% python3 -q
>>> import numpy as np
>>> np.set_printoptions(suppress=True, linewidth=140)
>>> rd = lambda a: np.round(a, 3) + 0
>>> J = np.load("layer2.npy")
>>> J
array([[1, 0, 0],
       [0, 0, 1],
       [0, 1, 0]])
>>> # symmetric, so the eigenvalues are real
>>> rd(np.linalg.eigvalsh(J).min())
np.float64(-1.0)
>>> (J != 0).astype(int)
array([[1, 0, 0],
       [0, 0, 1],
       [0, 1, 0]])
>>> rd(np.linalg.det(J))
np.float64(-1.0)
>>> (np.linalg.matrix_power((J != 0) + (J.T != 0) + np.eye(3), 3) > 0).astype(int)
array([[1, 0, 0],
       [0, 1, 1],
       [0, 1, 1]])
>>> m1 = np.load("test13.npy")
>>> rd(m1)
array([[-1.006, -0.621,  0.412],
       [-0.621, -1.612, -0.258],
       [ 0.412, -0.258, -0.382]])
>>> # symmetric
>>> np.unique(m1.round(6), axis=0).shape
(3, 3)
>>> np.abs(np.diag(np.linalg.qr(m1)[1])) > 1e-9
array([ True,  True, False])
>>> rd(m1 @ np.linalg.pinv(m1) @ m1)
array([[-1.006, -0.621,  0.412],
       [-0.621, -1.612, -0.258],
       [ 0.412, -0.258, -0.382]])
>>> J.sum(axis=1)
array([1, 1, 1])
>>> pr = np.eye(3)[0]
>>> for _ in range(3):
...     pr = pr @ J
...     print(pr.round(3))
... 
[1. 0. 0.]
[1. 0. 0.]
[1. 0. 0.]
>>> mat = np.loadtxt("x.csv", delimiter=",")
>>> mat
array([[ 0.,  0.,  0.,  5.],
       [ 2.,  0.,  0., -5.],
       [ 0.,  0.,  0.,  0.],
       [ 0.,  0.,  0.,  1.]])
>>> # column 2 repeats column 1
>>> Uu, sigma, VT = np.linalg.svd(mat)
>>> evecs = VT[:(sigma > 1e-8).sum()]
>>> rng = np.random.default_rng(29)
>>> x0 = mat[2] + -1 * mat[1] + rng.integers(2) * np.eye(4)[0]
>>> x0
array([-1.,  0.,  0.,  5.])
>>> np.linalg.matrix_rank(np.vstack([mat, x0]))
np.int64(2)
>>> rd(np.diag(evecs.T @ evecs))
array([1., 0., 0., 1.])
>>> rd(evecs.T @ evecs)
array([[1., 0., 0., 0.],
       [0., 0., 0., 0.],
       [0., 0., 0., 0.],
       [0., 0., 0., 1.]])
>>> np.allclose(evecs.T @ evecs @ x0, x0)
True
>>> rd(np.linalg.norm(x0 - evecs.T @ evecs @ x0))
np.float64(0.0)
>>> P = np.triu(np.array([[1, -2, -1, 1], [1, 0, 0, 3], [2, 0, 1, 0], [-2, -1, -1, 0]]), 1) + np.eye(4)
>>> M2 = P @ mat @ np.linalg.inv(P)
>>> np.trace(M2), np.trace(mat)
(np.float64(1.0), np.float64(1.0))
>>> rd(np.poly(M2))
array([ 1., -1.,  0.,  0.,  0.])
>>> M2
array([[ -4.,  -8.,  -4.,  44.],
       [  2.,   4.,   2., -16.],
       [  0.,   0.,   0.,   0.],
       [  0.,   0.,   0.,   1.]])
>>> P @ mat - mat @ P
array([[-4.,  0.,  0., 11.],
       [ 0.,  4.,  2.,  1.],
       [ 0.,  0.,  0.,  0.],
       [ 0.,  0.,  0.,  0.]])
>>> np.linalg.matrix_rank(M2)
np.int64(2)
>>> A = np.loadtxt("mat.csv", delimiter=",")
>>> A
array([[-4.122, -1.392, -5.57 ],
       [ 1.869,  0.572,  2.558],
       [ 2.308,  0.775,  2.942],
       [-1.349, -0.495, -1.935],
       [ 2.99 ,  0.982,  4.066],
       [ 1.318,  0.441,  1.793],
       [ 0.616,  0.234,  0.705],
       [-0.33 , -0.12 , -0.384],
       [-2.532, -0.841, -3.425],
       [ 0.404,  0.181,  0.495],
       [-2.443, -0.73 , -3.171],
       [ 1.302,  0.362,  1.864],
       [ 0.705,  0.264,  0.988],
       [ 1.609,  0.577,  2.197]])
>>> x0 = np.array([9, 9, 4])
>>> rhs = A @ x0
>>> rd(np.linalg.solve(A.T @ A, A.T @ rhs))
array([9., 9., 4.])
>>> rhs = rhs + 0.1 * rng.normal(size=14)
>>> rd(rhs)
array([-71.901,  32.184,  39.498, -24.33 ,  51.989,  23.033,  10.465,  -5.529, -44.123,   7.209, -41.327,  22.265,  12.45 ,  28.468])
>>> beta, *_ = np.linalg.lstsq(A, rhs)
>>> rd(A.T @ (rhs - A @ beta))
array([0., 0., 0.])
>>> rd(beta)
array([9.467, 8.833, 3.692])
>>> rd(np.linalg.norm(rhs - A @ beta))
np.float64(0.293)
>>> Z = A[[8, 10]].astype(float)
>>> for _ in range(6):
...     z = np.linalg.norm(A[:, None] - Z, axis=-1).argmin(axis=1)
...     Z = np.array([A[z == j].mean(axis=0) for j in range(2)])
... 
>>> z
array([0, 1, 1, 0, 1, 1, 1, 1, 0, 1, 0, 1, 1, 1])
>>> rd(Z[1] - Z[0])
array([3.891, 1.291, 5.248])
>>> np.bincount(z)
array([ 4, 10])
>>> np.abs(Z[1] - Z[0]).argmax()
np.int64(2)
>>> u = np.array([0, -4, 9])
>>> F = 4 * np.eye(3) + np.outer(u, u)
>>> F
array([[  4.,   0.,   0.],
       [  0.,  20., -36.],
       [  0., -36.,  85.]])
>>> P = np.triu(np.array([[5, 5, 1], [2, 3, 0], [2, 1, 3]]), 1) + np.eye(3)
>>> M2 = P @ F @ np.linalg.inv(P)
>>> np.linalg.matrix_rank(M2)
np.int64(3)
>>> M2
array([[  4.,  44., -99.],
       [  0.,  20., -36.],
       [  0., -36.,  85.]])
>>> np.trace(M2), np.trace(F)
(np.float64(109.0), np.float64(109.0))
>>> P @ F - F @ P
array([[  0.,  44., -99.],
       [  0.,   0.,   0.],
       [  0.,   0.,   0.]])
>>> Ac = (A - A.mean(axis=0)) / A.std(axis=0)
>>> np.argwhere(np.abs(Ac) > 2)
array([[0, 0],
       [0, 1],
       [0, 2]])
>>> rd(Ac.std(axis=0))
array([1., 1., 1.])
>>> beta = np.linalg.lstsq(np.delete(Ac, 0, axis=1), Ac[:, 0])[0]
>>> np.abs(beta).argmax()
np.int64(1)
>>> rd(beta)
array([0.205, 0.795])
>>> ang = np.sort(rng.uniform(-2, 2, 18))
>>> M = np.c_[ang, ang ** 2, ang ** 3] @ np.array([[2, 1, 1], [0, 0, 2], [-2, 1, -1]])
>>> rd(M)
array([[ 9.652, -8.599, 11.943],
       [ 1.436, -3.226,  3.863],
       [ 0.331, -2.314,  2.473],
       [-0.259, -1.726,  1.592],
       [-0.316, -1.66 ,  1.494],
       [-0.701, -1.075,  0.666],
       [-0.735, -0.581,  0.083],
       [-0.567, -0.346, -0.085],
       [-0.052, -0.026, -0.025],
       [ 0.509,  0.296,  0.406],
       [ 0.705,  0.517,  0.731],
       [ 0.721,  0.549,  0.774],
       [ 0.251,  1.735,  1.856],
       [-0.184,  2.178,  2.084],
       [-2.38 ,  3.925,  2.55 ],
       [-7.64 ,  7.371,  2.483],
       [-8.221,  7.729,  2.434],
       [-9.655,  8.601,  2.29 ]])
>>> Z = M[[3, 10]].astype(float)
>>> for _ in range(4):
...     z = np.linalg.norm(M[:, None] - Z, axis=-1).argmin(axis=1)
...     Z = np.array([M[z == j].mean(axis=0) for j in range(2)])
... 
>>> z
array([0, 0, 0, 0, 0, 1, 1, 1, 1, 1, 1, 1, 1, 1, 1, 1, 1, 1])
>>> rd(Z[1] - Z[0])
array([-4.319,  5.88 , -3.023])
>>> arr = np.array([[36, -2, 2, 28],
...     [-2, 34, -28, -25],
...     [2, -28, 30, 21],
...     [28, -25, 21, 38]])
>>> Uu, sigma, VT = np.linalg.svd(arr)
>>> evecs = VT[:(sigma > 1e-8).sum()]
>>> x0 = arr[3] + -3 * arr[1] + rng.integers(2) * np.eye(4)[2]
>>> x0
array([  34., -127.,  105.,  113.])
>>> rd(np.diag(evecs.T @ evecs))
array([0.727, 0.773, 1.   , 0.5  ])
>>> np.linalg.matrix_rank(np.vstack([arr, x0]))
np.int64(3)
>>> rd(np.linalg.norm(x0 - evecs.T @ evecs @ x0))
np.float64(0.0)
